% python3 -q
>>> import numpy as np
>>> from numpy import linalg as LA
>>> np.set_printoptions(precision=2, suppress=True, linewidth=160)
>>> J = np.loadtxt("x.csv", delimiter=",")
>>> J
array([[ -5.22,  11.83,  16.  ,  10.37,  13.34],
       [ -9.9 ,  -7.05, -19.65,  -9.04, -20.21],
       [ -7.52,  -4.8 , -14.77,  -6.53, -14.92],
       [-21.08,  11.49,   9.74,   8.26,   1.5 ],
       [  2.47,  -6.12, -13.59,  -6.74,  -9.93],
       [ 13.07,  -4.42,  -6.76,  -3.86,   0.33],
       [ 11.47,  14.78,  27.23,  15.16,  29.91],
       [-15.2 ,   1.24,  -6.61,  -1.34, -10.71],
       [ -4.98,   1.45,  -2.61,   0.01,  -3.11],
       [ 14.11,  -0.31,   1.02,   0.37,   7.65],
       [ -2.59, -11.33, -24.76, -12.51, -21.86],
       [-14.04,   0.22,  -8.05,  -2.23, -11.53],
       [  0.26,  -2.28,  -7.46,  -3.14,  -5.36],
       [ -7.47,   5.26,   3.38,   3.55,   1.22],
       [ -0.43,   3.23,   2.22,   2.3 ,   2.98],
       [ -1.91,  -0.57,  -5.14,  -1.67,  -4.15],
       [ -0.37,   5.66,   6.61,   4.73,   6.9 ],
       [ -4.31,  -9.3 , -21.72, -10.67, -19.84],
       [ -4.73,  -2.96, -10.45,  -4.37,  -9.98],
       [  2.94,   6.81,   9.85,   6.24,  11.09],
       [-27.13,  -3.08, -18.63,  -6.98, -26.1 ]])
>>> # looks like rank 3
>>> C = J[[4, 3]].astype(float)
>>> for _ in range(7):
...     z = LA.norm(J[:, None] - C, axis=-1).argmin(axis=1)
...     C = np.array([J[z == j].mean(axis=0) for j in range(2)])
... 
>>> z
array([1, 0, 0, 1, 0, 0, 1, 0, 0, 1, 0, 0, 0, 1, 1, 0, 1, 0, 0, 1, 0])
>>> C
array([[ -5.89,  -3.77, -12.32,  -5.31, -12.11],
       [ -0.76,   7.34,   9.51,   6.37,   9.32]])
>>> np.bincount(z)
array([13,  8])
>>> np.abs(C[1] - C[0]).argmax()
np.int64(2)
>>> [round(float(x), 2) for x in LA.svd(J, compute_uv=False)[:3]]
[99.75, 47.57, 7.39]
>>> LA.cond(J) > 100
np.True_
>>> M2 = np.array([[-3, 4, -2], [3, 5, -1], [0, -1, 5], [-3, -4, 3], [-1, -5, 3]])
>>> print(LA.matrix_rank(J @ M2))
3
>>> M2 = np.array([[0, -2, -2, -2], [0, -2, 0, 2], [1, -1, -2, 1], [2, -2, -2, 0]])
>>> mat = M2.T @ M2
>>> mat
array([[ 5, -5, -6,  1],
       [-5, 13, 10, -1],
       [-6, 10, 12,  2],
       [ 1, -1,  2,  9]])
>>> # equal to its transpose
>>> rng = np.random.default_rng(894)
>>> z = rng.permutation(4)
>>> M2 = mat[:, z] * rng.choice([-1, 1], 4)
>>> print(M2)
[[-6  1 -5 -5]
 [10 -1  5 13]
 [12  2  6 10]
 [ 2  9 -1 -1]]
>>> Uu, _, VT = LA.svd(mat.T @ M2)
>>> z
array([2, 3, 0, 1])
>>> np.round(Uu @ VT, 2) + 0
array([[ 0.,  0., -1.,  0.],
       [ 0.,  0.,  0.,  1.],
       [ 1.,  0.,  0.,  0.],
       [ 0.,  1.,  0.,  0.]])
>>> m1 = np.load("arr.npy")
>>> m1
array([[ 0.99, -2.01,  2.01],
       [ 1.  , -1.98,  2.03],
       [ 1.01, -1.99,  1.97],
       [ 0.97, -2.01,  2.01],
       [ 0.01, -1.02, -0.03],
       [ 0.02, -1.02, -0.03],
       [-0.01, -1.01,  0.01],
       [ 0.03, -0.97,  0.02],
       [-1.01,  0.97,  2.01],
       [-0.98,  0.96,  1.99],
       [-1.01,  0.95,  2.01],
       [-0.96,  0.98,  1.99]])
>>> Uu, sv, VT = LA.svd(J)
>>> np.argmax(sv[:-1] / (sv[1:] + 1e-6)) + 1
np.int64(3)
>>> M2 = Uu[:, :3] @ np.diag(sv[:3]) @ VT[:3]
>>> round(float(np.abs(J - M2).max()), 2)
0.0
>>> Xc = (m1 - m1.mean(axis=0)) / m1.std(axis=0)
>>> np.argwhere(np.abs(Xc) > 2)
array([], shape=(0, 2), dtype=int64)
>>> Xc.std(axis=0)
array([1., 1., 1.])
>>> beta = LA.lstsq(np.delete(Xc, 1, axis=1), Xc[:, 1])[0]
>>> beta
array([-0.98,  0.18])
>>> round(float(1 - np.var(Xc[:, 1] - np.delete(Xc, 1, axis=1) @ beta)), 2)
1.0
>>> np.abs(beta).argmax()
np.int64(0)
>>> Xc = m1 - m1.mean(axis=0)
>>> vecs = LA.svd(Xc)[2][:2]
>>> M2 = Xc - Xc @ vecs.T @ vecs
>>> np.round(np.cov(Xc @ vecs.T, rowvar=False), 2) + 0
array([[2.38, 0.  ],
       [0.  , 0.97]])
>>> (Xc @ vecs.T).std(axis=0)
array([1.48, 0.94])
>>> round(LA.norm(M2) / LA.norm(Xc), 2)
np.float64(0.01)
>>> np.diag(vecs.T @ vecs)
array([0.32, 0.7 , 0.98])
>>> np.round(M2.std(axis=0), 2) + 0
array([0.02, 0.01, 0.  ])
>>> K = np.array([[5, 0, 0, 0, 0],
...     [0, 0, 0, 4, 0],
...     [0, 0, 0, 0, -4],
...     [0, 2, 0, 0, 0],
...     [0, 0, 5, 0, 0]])
>>> # splits into 3 blocks
>>> print(np.abs(np.diag(LA.qr(J)[1])) > 1e-9)
[ True  True  True False False]
>>> print(LA.lstsq(J[:-1].T, J[-1])[2])
3
>>> try:
...     LA.inv(J)
... except LA.LinAlgError as e:
...     print(e)
... 
Last 2 dimensions of the array must be square
>>> print((LA.matrix_power((K != 0) + (K.T != 0) + np.eye(5), 5) > 0).astype(int))
[[1 0 0 0 0]
 [0 1 0 1 0]
 [0 0 1 0 1]
 [0 1 0 1 0]
 [0 0 1 0 1]]
>>> np.sort(LA.eigvals(K).real)
array([-2.83,  0.  ,  0.  ,  2.83,  5.  ])
>>> (K != 0).astype(int)
array([[1, 0, 0, 0, 0],
       [0, 0, 0, 1, 0],
       [0, 0, 0, 0, 1],
       [0, 1, 0, 0, 0],
       [0, 0, 1, 0, 0]])
>>> u, g = K[3], K[1]
>>> u @ g
np.int64(0)
>>> u @ u
np.int64(4)
>>> pr = (u @ g) / (u @ u) * u
>>> np.outer(u, g)
array([[0, 0, 0, 0, 0],
       [0, 0, 0, 8, 0],
       [0, 0, 0, 0, 0],
       [0, 0, 0, 0, 0],
       [0, 0, 0, 0, 0]])
>>> g - pr
array([0., 0., 0., 4., 0.])
>>> pr
array([0., 0., 0., 0., 0.])
>>> print(round(float(LA.norm(u + g) ** 2 + LA.norm(u - g) ** 2), 2))
40.0
>>> (g - pr) @ u
np.float64(0.0)
>>> np.einsum("ii->", K)
np.int64(5)
>>> np.round(LA.det(K.T), 2)
np.float64(-800.0)
>>> print(round(LA.det(K[::-1]), 2))
-800.0
>>> round(float(LA.det(2 * K)), 2), round(LA.det(K), 2)
(-25600.0, np.float64(-800.0))
>>> LA.eigvals(K)
array([ 0.  +4.47j,  0.  -4.47j,  2.83+0.j  , -2.83+0.j  ,  5.  +0.j  ])
>>> np.einsum("ij,ji->", K, K)
np.int64(1)
>>> arr = np.loadtxt("out6.csv", delimiter=",")
>>> arr
array([[0., 1., 0., 0., 1., 0.],
       [1., 0., 0., 0., 0., 0.],
       [0., 0., 0., 0., 0., 0.],
       [0., 0., 0., 0., 1., 0.],
       [1., 0., 0., 1., 0., 0.],
       [0., 0., 0., 0., 0., 0.]])
>>> rk = LA.matrix_rank(arr)
>>> rk
np.int64(4)
>>> null = LA.svd(arr)[2][rk:].T
>>> [int(LA.matrix_rank(arr[:i])) for i in range(1, len(arr) + 1)]
[1, 2, 2, 3, 4, 4]
>>> print([int(LA.matrix_rank(arr[:, :j + 1])) for j in range(6)])
[1, 2, 2, 3, 4, 4]
>>> np.round(LA.norm(arr, 2) / LA.norm(arr), 2)
np.float64(0.66)
>>> LA.matrix_rank(arr, rtol=0.1)
np.int64(4)
>>> round(np.trace(LA.pinv(arr) @ arr), 2)
np.float64(4.0)
>>> print(np.unique(arr.round(6), axis=0).shape)
(5, 6)
>>> def softmax(z):
...     e = np.exp(z - z.max(axis=-1, keepdims=True))
...     return e / e.sum(axis=-1, keepdims=True)
... 
>>> np.round(softmax(10 * arr[1]), 2) + 0
array([1., 0., 0., 0., 0., 0.])
>>> att = arr @ arr.T / np.sqrt(6)
>>> softmax(att)
array([[0.29, 0.13, 0.13, 0.19, 0.13, 0.13],
       [0.14, 0.21, 0.14, 0.14, 0.21, 0.14],
       [0.17, 0.17, 0.17, 0.17, 0.17, 0.17],
       [0.21, 0.14, 0.14, 0.21, 0.14, 0.14],
       [0.13, 0.19, 0.13, 0.13, 0.29, 0.13],
       [0.17, 0.17, 0.17, 0.17, 0.17, 0.17]])
>>> softmax(att)[1] @ arr
array([0.43, 0.14, 0.  , 0.21, 0.29, 0.  ])
>>> (arr != 0).astype(int)
array([[0, 1, 0, 0, 1, 0],
       [1, 0, 0, 0, 0, 0],
       [0, 0, 0, 0, 0, 0],
       [0, 0, 0, 0, 1, 0],
       [1, 0, 0, 1, 0, 0],
       [0, 0, 0, 0, 0, 0]])
>>> arr @ arr
array([[2., 0., 0., 1., 0., 0.],
       [0., 1., 0., 0., 1., 0.],
       [0., 0., 0., 0., 0., 0.],
       [1., 0., 0., 1., 0., 0.],
       [0., 1., 0., 0., 2., 0.],
       [0., 0., 0., 0., 0., 0.]])
>>> (LA.matrix_power((arr != 0) + (arr.T != 0) + np.eye(6), 6) > 0).astype(int)
array([[1, 1, 0, 1, 1, 0],
       [1, 1, 0, 1, 1, 0],
       [0, 0, 1, 0, 0, 0],
       [1, 1, 0, 1, 1, 0],
       [1, 1, 0, 1, 1, 0],
       [0, 0, 0, 0, 0, 1]])
